$ python3 -q
>>> import numpy as np
>>> np.set_printoptions(precision=2, suppress=True, linewidth=200)
>>> arr = np.loadtxt("test14.csv", delimiter=",")
>>> arr
array([[-5.,  0., -3., -5.,  7.,  2.,  4., -4., -1., -5., -5.],
       [ 7., -6., -9., -4., -2., -4.,  1.,  7., -3., -3., -5.],
       [ 4.,  5.,  7.,  6.,  4., -1.,  7., -5.,  0., -5., -5.],
       [ 6.,  2., -4., -1.,  2., -2.,  2.,  9.,  2., -4.,  1.],
       [ 7., -3.,  6.,  1.,  2., -1.,  9.,  5., -2.,  3.,  2.],
       [ 8., -4., -6.,  0., -2.,  8.,  2., -9.,  3.,  3.,  3.],
       [-9.,  0., -9., -6.,  1., -1., -8., -8., -2., -1.,  0.],
       [ 7.,  0., -2., -8.,  8.,  0.,  6.,  9., -1.,  2.,  1.],
       [ 0.,  0.,  0.,  0.,  0.,  0.,  0.,  0.,  5.,  8.,  0.],
       [ 0.,  0.,  0.,  0.,  0.,  0.,  0.,  0.,  9.,  6.,  2.],
       [ 0.,  0.,  0.,  0.,  0.,  0.,  0.,  0.,  0.,  7.,  2.]])
>>> round(np.log10(np.linalg.cond(arr)))
3
>>> np.linalg.matrix_rank(arr, rtol=0.1)
np.int64(9)
>>> np.round(np.linalg.norm(arr, 2) / np.linalg.norm(arr), 2)
np.float64(0.57)
>>> x0 = np.array([-2, 1, 3, 0, -1, 0, -2, 0, -3, -2, -2])
>>> target = arr @ x0
>>> c, lr = np.zeros(11), 1 / np.linalg.norm(arr, 2) ** 2
>>> for i in range(50):
...     c -= lr * arr.T @ (arr @ c - target)
...     if i % 10 == 0: print(i, round(np.linalg.norm(arr @ c - target), 2))
... 
0 49.39
10 7.56
20 5.72
30 5.03
40 4.5
>>> c
array([-2.43,  0.73,  2.37,  0.78, -0.7 , -0.53, -1.41, -0.04, -3.04, -2.05, -1.31])
>>> theta = np.radians(60)
>>> r_ = np.eye(11)
>>> r_[7, 7] = r_[3, 3] = np.cos(theta)
>>> r_[7, 3], r_[3, 7] = -np.sin(theta), np.sin(theta)
>>> r_
array([[ 1.  ,  0.  ,  0.  ,  0.  ,  0.  ,  0.  ,  0.  ,  0.  ,  0.  ,  0.  ,  0.  ],
       [ 0.  ,  1.  ,  0.  ,  0.  ,  0.  ,  0.  ,  0.  ,  0.  ,  0.  ,  0.  ,  0.  ],
       [ 0.  ,  0.  ,  1.  ,  0.  ,  0.  ,  0.  ,  0.  ,  0.  ,  0.  ,  0.  ,  0.  ],
       [ 0.  ,  0.  ,  0.  ,  0.5 ,  0.  ,  0.  ,  0.  ,  0.87,  0.  ,  0.  ,  0.  ],
       [ 0.  ,  0.  ,  0.  ,  0.  ,  1.  ,  0.  ,  0.  ,  0.  ,  0.  ,  0.  ,  0.  ],
       [ 0.  ,  0.  ,  0.  ,  0.  ,  0.  ,  1.  ,  0.  ,  0.  ,  0.  ,  0.  ,  0.  ],
       [ 0.  ,  0.  ,  0.  ,  0.  ,  0.  ,  0.  ,  1.  ,  0.  ,  0.  ,  0.  ,  0.  ],
       [ 0.  ,  0.  ,  0.  , -0.87,  0.  ,  0.  ,  0.  ,  0.5 ,  0.  ,  0.  ,  0.  ],
       [ 0.  ,  0.  ,  0.  ,  0.  ,  0.  ,  0.  ,  0.  ,  0.  ,  1.  ,  0.  ,  0.  ],
       [ 0.  ,  0.  ,  0.  ,  0.  ,  0.  ,  0.  ,  0.  ,  0.  ,  0.  ,  1.  ,  0.  ],
       [ 0.  ,  0.  ,  0.  ,  0.  ,  0.  ,  0.  ,  0.  ,  0.  ,  0.  ,  0.  ,  1.  ]])
>>> B = arr @ r_.T
>>> np.abs(B - arr).max(axis=0)
array([ 0.  ,  0.  ,  0.  , 11.79,  0.  ,  0.  ,  0.  ,  9.2 ,  0.  ,  0.  ,  0.  ])
>>> np.allclose(np.linalg.norm(arr, axis=1), np.linalg.norm(B, axis=1))
True
>>> np.allclose(arr @ arr.T, B @ B.T)
True
>>> rng = np.random.default_rng(977)
>>> theta = np.sort(rng.uniform(-2, 2, 31))
>>> E = np.c_[theta, theta ** 2, theta ** 3] @ np.array([[-2, 2, 3, 1, -2, 2, -1, -3, -1],
...     [-2, 1, 0, 1, 3, -2, 2, -3, 3],
...     [0, -3, -3, -3, 2, 1, 1, 2, 2]])
>>> E.round(2) + 0
array([[ -2.51,  14.97,  10.26,  16.7 ,   2.1 , -14.56,   2.54, -14.06,   0.38],
       [ -1.78,  10.87,   6.85,  12.44,   2.8 , -11.9 ,   2.63, -10.37,   1.24],
       [ -0.92,   6.39,   3.24,   7.74,   3.25,  -8.72,   2.53,  -6.23,   1.91],
       [ -0.81,   5.83,   2.81,   7.14,   3.27,  -8.29,   2.49,  -5.71,   1.96],
       [  0.42,   0.14,  -1.06,   0.85,   2.2 ,  -2.76,   1.35,  -0.08,   1.5 ],
       [  0.43,   0.09,  -1.08,   0.78,   2.16,  -2.67,   1.32,  -0.02,   1.46],
       [  0.44,   0.  ,  -1.11,   0.66,   2.07,  -2.51,   1.26,   0.08,   1.41],
       [  0.5 ,  -0.35,  -1.14,   0.16,   1.56,  -1.7 ,   0.91,   0.47,   1.04],
       [  0.47,  -0.45,  -0.96,  -0.08,   1.05,  -1.06,   0.59,   0.6 ,   0.68],
       [  0.37,  -0.39,  -0.7 ,  -0.14,   0.65,  -0.63,   0.35,   0.53,   0.4 ],
       [  0.16,  -0.17,  -0.27,  -0.08,   0.2 ,  -0.2 ,   0.11,   0.24,   0.11],
       [ -0.03,   0.03,   0.04,   0.01,  -0.03,   0.03,  -0.01,  -0.04,  -0.01],
       [ -0.05,   0.05,   0.07,   0.02,  -0.04,   0.04,  -0.02,  -0.07,  -0.02],
       [ -0.28,   0.26,   0.37,   0.14,  -0.2 ,   0.22,  -0.09,  -0.42,  -0.07],
       [ -0.67,   0.55,   0.74,   0.28,  -0.28,   0.41,  -0.11,  -0.97,  -0.02],
       [ -0.76,   0.6 ,   0.8 ,   0.3 ,  -0.28,   0.44,  -0.1 ,  -1.08,   0.01],
       [ -0.81,   0.63,   0.84,   0.32,  -0.27,   0.46,  -0.09,  -1.16,   0.04],
       [ -0.98,   0.71,   0.94,   0.35,  -0.24,   0.51,  -0.05,  -1.37,   0.12],
       [ -1.6 ,   0.89,   1.14,   0.37,   0.06,   0.64,   0.17,  -2.11,   0.59],
       [ -1.79,   0.91,   1.15,   0.34,   0.21,   0.68,   0.27,  -2.32,   0.78],
       [ -2.02,   0.91,   1.14,   0.29,   0.4 ,   0.71,   0.39,  -2.55,   1.02],
       [ -2.41,   0.86,   1.06,   0.15,   0.78,   0.77,   0.64,  -2.91,   1.49],
       [ -4.28,  -0.24,  -0.29,  -1.29,   3.47,   1.05,   2.28,  -4.13,   4.52],
       [ -4.58,  -0.54,  -0.64,  -1.63,   4.01,   1.1 ,   2.6 ,  -4.25,   5.11],
       [ -5.62,  -1.8 ,  -2.11,  -3.05,   6.09,   1.33,   3.83,  -4.53,   7.34],
       [ -7.18,  -4.27,  -4.94,  -5.73,   9.68,   1.77,   5.91,  -4.55,  11.14],
       [ -7.31,  -4.51,  -5.21,  -5.99,  10.01,   1.81,   6.09,  -4.53,  11.49],
       [ -9.34,  -8.83, -10.06, -10.54,  15.56,   2.6 ,   9.26,  -3.87,  17.28],
       [ -9.49,  -9.2 , -10.47, -10.93,  16.02,   2.67,   9.51,  -3.79,  17.75],
       [ -9.8 ,  -9.95, -11.31, -11.72,  16.93,   2.82,  10.03,  -3.62,  18.7 ],
       [-11.51, -14.55, -16.4 , -16.5 ,  22.34,   3.71,  13.07,  -2.43,  24.29]])
>>> Xs = E - E.mean(axis=0)
>>> V = np.linalg.svd(Xs)[2][:3]
>>> B = Xs - Xs @ V.T @ V
>>> np.round(B.std(axis=0), 2) + 0
array([0., 0., 0., 0., 0., 0., 0., 0., 0.])
>>> np.round(np.cov(Xs @ V.T, rowvar=False), 2) + 0
array([[189.53,   0.  ,   0.  ],
       [  0.  ,  41.39,   0.  ],
       [  0.  ,   0.  ,   4.53]])
>>> np.linalg.norm(B, axis=1).round(6).argmax()
np.int64(0)
